>>> import numpy as np
>>> np.set_printoptions(suppress=True, linewidth=160)
>>> tidy = lambda a: np.round(a, 1) + 0
>>> K = np.load("sample3.npy")
>>> print(K)
[[ 6.6  2.5  2.3 -5.3 -3.  -1.2 -0.8]
 [ 0.   0.1 -0.3 -0.7  0.3  0.  -0.3]
 [ 4.6  1.8  2.1  2.6 -1.7 -0.4 -2.3]
 [ 3.4  1.3  1.5 -7.7 -3.  -0.8  1.7]
 [ 4.1  1.8  1.5 -3.9 -2.3 -0.7  0.6]
 [-0.1  0.  -0.1  0.4  0.4 -0.2 -0.4]
 [ 1.5  1.2  0.9  0.8 -1.  -0.3 -0.7]
 [ 2.3  1.3  0.9 -4.6 -2.2 -0.5  1.1]
 [ 6.3  2.8  2.9 -5.2 -3.5 -0.7  0.1]
 [ 1.2  0.9  0.7 -2.2 -0.5  0.7  0.4]
 [ 1.4  0.4  0.6 -2.5 -1.1  0.3  0.7]
 [ 4.7  1.8  1.4 -0.6 -2.  -0.4 -0.8]
 [-0.1  0.  -0.3 -0.7 -0.8  0.1  0.1]
 [ 1.8  1.2  0.7  1.2 -0.4  0.  -0.8]
 [ 4.   1.9  0.8 -3.7 -2.1 -0.9  0.3]
 [ 3.4  1.7  1.5 -4.4 -2.  -0.8 -0.1]
 [ 1.   0.8  0.4 -2.9 -0.4 -0.5  0.9]
 [ 1.7  0.3  0.3 -1.8 -0.6  0.4  0.3]
 [ 5.9  2.2  2.5 -0.4 -2.6 -0.8 -2.1]
 [ 8.4  3.8  3.  -4.3 -4.2 -0.9 -1.4]
 [ 5.3  1.8  1.7  0.2 -2.8 -1.1 -2.4]
 [ 1.3  0.4  0.2 -2.4 -0.4 -0.3 -0.2]
 [ 7.2  3.   3.  -2.2 -3.7 -1.6 -1.5]
 [ 1.8  1.   0.9 -5.1 -1.7 -0.2  0.9]
 [ 0.7  0.4  0.8 -3.3 -0.7 -0.3  0.5]
 [ 8.6  3.7  3.1 -4.4 -4.1 -1.2 -1.7]
 [ 3.8  1.7  1.8  3.3 -1.5 -0.4 -3.3]
 [ 2.2  0.5  0.3  0.5 -0.6 -0.1 -0.7]
 [ 4.1  1.3  1.2 -0.5 -1.5 -0.4 -1.1]
 [ 2.5  1.3  1.1 -1.3 -1.3 -0.6 -0.5]
 [ 4.3  1.8  1.6 -3.9 -2.4 -0.9  0.3]
 [ 3.1  1.8  0.7 -6.7 -2.7 -0.4  1.5]
 [ 6.6  3.1  2.5 -5.1 -3.5 -1.1 -0.5]
 [ 2.9  1.8  1.6  1.9 -0.8 -0.3 -1.8]
 [ 4.6  2.   1.5  3.1 -1.3  0.1 -2.4]
 [ 2.6  1.3  1.  -1.2 -1.2 -0.3 -0.7]
 [ 5.7  2.6  2.4  1.  -2.1 -0.2 -2. ]]
>>> basis = K[[29, 14]].astype(float)
>>> for _ in range(7):
...     idx = np.linalg.norm(K[:, None] - basis, axis=-1).argmin(axis=1)
...     basis = np.array([K[idx == j].mean(axis=0) for j in range(2)])
... 
>>> print(idx)
[1 0 0 1 1 0 0 1 1 0 0 0 0 0 1 1 0 0 0 1 0 0 1 1 0 1 0 0 0 0 1 1 1 0 0 0 0]
>>> tidy(basis)
array([[ 2.6,  1.1,  1. , -0.2, -1.1, -0.2, -0.9],
       [ 5. ,  2.2,  1.9, -4.8, -2.9, -0.8,  0. ]])
>>> Ac = (K - K.mean(axis=0)) / K.std(axis=0)
>>> tidy(Ac.std(axis=0))
array([1., 1., 1., 1., 1., 1., 1.])
>>> coef = np.linalg.lstsq(np.delete(Ac, 6, axis=1), Ac[:, 6])[0]
>>> tidy(1 - np.var(Ac[:, 6] - np.delete(Ac, 6, axis=1) @ coef))
np.float64(0.9)
>>> idx = K[:, 0] > np.median(K[:, 0])
>>> f = K[idx].mean(axis=0) - K[~idx].mean(axis=0)
>>> print(np.argsort(-np.abs(f).round(6), kind="stable"))
[0 4 1 2 6 5 3]
>>> print(((K - K.mean(axis=0)) @ f > 0).astype(int))
[1 0 1 0 1 0 0 0 1 0 0 1 0 0 1 0 0 0 1 1 1 0 1 0 0 1 1 0 1 0 1 0 1 1 1 0 1]
>>> tidy((((K - K.mean(axis=0)) @ f > 0) == idx).mean())
np.float64(1.0)
>>> Ac = K - K.mean(axis=0)
>>> Uu, sig, Vh = np.linalg.svd(Ac, full_matrices=False)
>>> print(tidy((sig ** 2).sum() ** 2 / (sig ** 4).sum()))
2.0
>>> print(tidy(np.abs(Vh[-1])))
[0.2 0.7 0.5 0.1 0.2 0.2 0.3]
>>> tidy(Ac.mean(axis=0))
array([0., 0., 0., 0., 0., 0., 0.])
>>> tidy(sig)
array([19.2, 16.4,  2.2,  1.9,  1.8,  1.5,  1.3])
>>> np.abs(Uu[:, 0]).argmax()
np.int64(25)
